% python3 -q
>>> import numpy as np
>>> from numpy import linalg as LA
>>> np.set_printoptions(precision=1, suppress=True, linewidth=120, floatmode="fixed")
>>> K = np.load("out10.npy")
>>> K
array([[ 6,  0,  2, -3,  0, -1],
       [ 0,  4, -2,  0, -2,  1],
       [-6,  2, -6,  3, -1,  3],
       [-6,  0, -2,  0,  0,  0],
       [ 0, -4,  2,  0,  0,  0],
       [ 6, -2,  6,  0,  0,  0]])
>>> u, v = K[4], K[0]
>>> u @ v
np.int64(4)
>>> p = (u @ v) / (u @ u) * u
>>> np.round(LA.norm(u + v) ** 2 + LA.norm(u - v) ** 2, 1)
np.float64(140.0)
>>> LA.matrix_rank(np.outer(u, v))
np.int64(1)
>>> w1 = np.array([[0, 3, 5], [0, 3, 2], [0, 4, 5], [4, 1, 3], [0, 2, 2], [5, 5, 0]])
>>> c = np.array([2, 0, 2])
>>> hid = np.maximum(K @ w1 + c, 0)
>>> (hid > 0).mean(axis=0)
array([0.8, 0.5, 0.5])
>>> LA.matrix_rank(hid)
np.int64(3)
>>> (hid > 0).astype(int)
array([[0, 1, 1],
       [1, 1, 0],
       [1, 0, 0],
       [1, 0, 0],
       [1, 0, 1],
       [1, 1, 1]])
>>> hid
array([[ 0, 18, 33],
       [ 7,  5,  0],
       [29,  0,  0],
       [ 2,  0,  0],
       [ 2,  0,  4],
       [ 2, 36, 58]])
>>> basis = np.array([[4, -1], [1, 4], [-5, -2]])
>>> (hid @ basis).round(6).argmax(axis=1)
array([1, 0, 0, 0, 1, 1])
>>> rng = np.random.default_rng(3601)
>>> lab = rng.permutation(6)
>>> lab
array([2, 4, 0, 5, 3, 1])
>>> Y = K[lab][:, lab]
>>> round(LA.det(Y), 1), round(LA.det(K[lab]), 1)
(np.float64(-648.0), np.float64(-648.0))
>>> np.allclose(Y, K)
False
>>> Y
array([[-6, -1, -6,  3,  3,  2],
       [ 2,  0,  0,  0,  0, -4],
       [ 2,  0,  6, -1, -3,  0],
       [ 6,  0,  6,  0,  0, -2],
       [-2,  0, -6,  0,  0,  0],
       [-2, -2,  0,  1,  0,  4]])
>>> Y = np.array([[1, 0], [1, 0]])
>>> E = np.tril(Y)
>>> E
array([[1, 0],
       [1, 0]])
>>> # row-stochastic, so 1 is an eigenvalue
>>> lab = rng.permutation(2)
>>> lab
array([1, 0])
>>> Y = E[lab][:, lab]
>>> np.sort(np.abs(LA.eigvals(Y)))
array([0.0, 1.0])
>>> E.T @ E
array([[2, 0],
       [0, 0]])
>>> LA.norm(E, axis=0)
array([1.4, 0.0])
>>> E @ E.T
array([[1, 1],
       [1, 1]])
>>> E[:, 0] @ E[:, 1]
np.int64(0)
>>> LA.cond(E) > 100
np.True_
>>> np.argsort(-LA.norm(E, axis=0).round(6), kind="stable")[:3]
array([0, 1])
>>> np.round(np.abs(LA.eigvals(E)).max(), 1)
np.float64(1.0)
>>> np.allclose(E, E.T)
False
>>> (E + E.T) / 2
array([[1.0, 0.5],
       [0.5, 0.0]])
>>> E @ E
array([[1, 0],
       [1, 0]])
>>> F = np.load("case0.npy")
>>> F
array([[ 2.8, -1.8,  1.4, -2.5],
       [-1.5,  5.5, -9.1,  3.0],
       [-0.6,  2.8, -6.9,  2.7],
       [-1.3,  3.3, -4.4,  2.3],
       [ 1.7, -1.6,  2.6, -2.7],
       [-2.5,  1.7, -2.5,  0.5],
       [ 0.7, -0.2, -1.8, -0.8],
       [ 1.8, -0.6, -2.9,  1.4],
       [ 2.8, -2.3,  5.7, -0.6],
       [-3.7,  2.1, -4.8, -0.2],
       [-6.6, -0.1,  1.8, -1.3],
       [ 0.9,  0.2, -1.6, -2.1],
       [ 1.3,  1.7, -4.1,  2.5],
       [-0.5, -3.2,  6.7, -2.5],
       [ 2.2, -4.0,  8.3, -1.6],
       [ 5.0, -2.4,  1.5, -0.6],
       [-1.8, -1.1,  1.9, -1.2],
       [ 0.2,  5.0, -8.2, -0.1],
       [ 1.4, -0.1,  0.9, -0.9],
       [-3.0,  0.6,  0.6, -1.4],
       [-4.2,  0.8,  1.7, -2.3],
       [-1.2, -1.4,  3.0, -0.7]])
>>> d = LA.norm(F[:, None] - F[None], axis=-1)
>>> (d + 1e9 * np.eye(22)).round(6).argmin(axis=1)
array([ 4,  2,  3,  2,  0,  9, 11,  6, 14,  5, 20,  6,  7, 14,  8,  0, 21,  1,  0, 20, 19, 16])
>>> d.shape
(22, 22)
>>> np.flatnonzero(d[15] < d.mean() / 2)
array([ 0, 15])
